In [1]: import numpy as np

In [2]: np.set_printoptions(precision=4, suppress=True, linewidth=120)

In [3]: f = np.array([1, 5, -4, 7, -7, 7, 9, -8])

In [4]: feats = np.array([np.roll(f, i) for i in range(8)])

In [5]: feats
Out[5]: 
array([[ 1,  5, -4,  7, -7,  7,  9, -8],
       [-8,  1,  5, -4,  7, -7,  7,  9],
       [ 9, -8,  1,  5, -4,  7, -7,  7],
       [ 7,  9, -8,  1,  5, -4,  7, -7],
       [-7,  7,  9, -8,  1,  5, -4,  7],
       [ 7, -7,  7,  9, -8,  1,  5, -4],
       [-4,  7, -7,  7,  9, -8,  1,  5],
       [ 5, -4,  7, -7,  7,  9, -8,  1]])

In [6]: vec = np.array([-3, -1, 0, -2, 3, 0, 3, 0])

In [7]: h1 = np.maximum(feats @ vec, 0)

In [8]: np.tanh(feats @ vec)
Out[8]: array([-1.    ,  1.    , -1.    ,  0.9993,  1.    , -1.    ,  1.    ,  0.    ])

In [9]: h1
Out[9]: array([ 0, 73,  0,  4, 21,  0, 21,  0])

In [10]: q, Rm = np.linalg.qr(feats)

In [11]: q.shape, Rm.shape
Out[11]: ((8, 8), (8, 8))

In [12]: round(np.trace(q @ q.T), 4)
Out[12]: np.float64(8.0)

In [13]: np.round(q.T @ q, 4) + 0
Out[13]: 
array([[1., 0., 0., 0., 0., 0., 0., 0.],
       [0., 1., 0., 0., 0., 0., 0., 0.],
       [0., 0., 1., 0., 0., 0., 0., 0.],
       [0., 0., 0., 1., 0., 0., 0., 0.],
       [0., 0., 0., 0., 1., 0., 0., 0.],
       [0., 0., 0., 0., 0., 1., 0., 0.],
       [0., 0., 0., 0., 0., 0., 1., 0.],
       [0., 0., 0., 0., 0., 0., 0., 1.]])

In [14]: np.abs(np.diag(Rm))
Out[14]: array([18.2757, 16.1015, 14.3767, 13.9994, 13.9362, 11.2492, 10.9686,  9.3607])

In [15]: M = np.load("m.npy")

In [16]: M
Out[16]: 
array([[ 2,  3, -3, -2, -1, -3,  0,  0, -1, -3, -3, -3,  0],
       [-2,  1,  0, -3, -2,  1,  2,  1,  2,  2,  0,  0,  2],
       [ 2,  3, -3, -2, -1, -3,  0,  0, -1, -3, -3, -3,  0],
       [ 0, -1,  1, -2, -2, -1, -3, -1, -1,  0, -1,  0,  0],
       [ 2,  0, -2, -3,  1,  3,  3,  0,  0,  2, -2,  3, -3]])

In [17]: other = feats[0, 0] * feats[1:] - np.outer(feats[1:, 0], feats[0])

In [18]: other
Out[18]: 
array([[  0,  41, -27,  52, -49,  49,  79, -55],
       [  0, -53,  37, -58,  59, -56, -88,  79],
       [  0, -26,  20, -48,  54, -53, -56,  49],
       [  0,  42, -19,  41, -48,  54,  59, -49],
       [  0, -42,  35, -40,  41, -48, -58,  52],
       [  0,  27, -23,  35, -19,  20,  37, -27],
       [  0, -29,  27, -42,  42, -26, -53,  41]])

In [19]: np.flatnonzero(~other.round(6).any(axis=1))
Out[19]: array([], dtype=int64)

In [20]: feats[:, 0] / feats[0, 0]
Out[20]: array([ 1., -8.,  9.,  7., -7.,  7., -4.,  5.])

In [21]: m1 = np.load("mat.npy")

In [22]: m1
Out[22]: 
array([[-1.,  1.,  0.,  0.,  0.,  0.,  0.,  0.,  0.,  0.,  0.,  0.,  0.],
       [ 0., -1.,  1.,  0.,  0.,  0.,  0.,  0.,  0.,  0.,  0.,  0.,  0.],
       [ 0.,  0., -1.,  1.,  0.,  0.,  0.,  0.,  0.,  0.,  0.,  0.,  0.],
       [ 0.,  0.,  0., -1.,  1.,  0.,  0.,  0.,  0.,  0.,  0.,  0.,  0.],
       [ 0.,  0.,  0.,  0., -1.,  1.,  0.,  0.,  0.,  0.,  0.,  0.,  0.],
       [ 0.,  0.,  0.,  0.,  0., -1.,  1.,  0.,  0.,  0.,  0.,  0.,  0.],
       [ 0.,  0.,  0.,  0.,  0.,  0., -1.,  1.,  0.,  0.,  0.,  0.,  0.],
       [ 0.,  0.,  0.,  0.,  0.,  0.,  0., -1.,  1.,  0.,  0.,  0.,  0.],
       [ 0.,  0.,  0.,  0.,  0.,  0.,  0.,  0., -1.,  1.,  0.,  0.,  0.],
       [ 0.,  0.,  0.,  0.,  0.,  0.,  0.,  0.,  0., -1.,  1.,  0.,  0.],
       [ 0.,  0.,  0.,  0.,  0.,  0.,  0.,  0.,  0.,  0., -1.,  1.,  0.],
       [ 0.,  0.,  0.,  0.,  0.,  0.,  0.,  0.,  0.,  0.,  0., -1.,  1.],
       [ 0.,  0.,  0.,  0.,  0.,  0.,  0.,  0.,  0.,  0.,  0.,  0., -1.]])

In [23]: np.sort(np.linalg.eigvals(m1))
Out[23]: array([-1., -1., -1., -1., -1., -1., -1., -1., -1., -1., -1., -1., -1.])
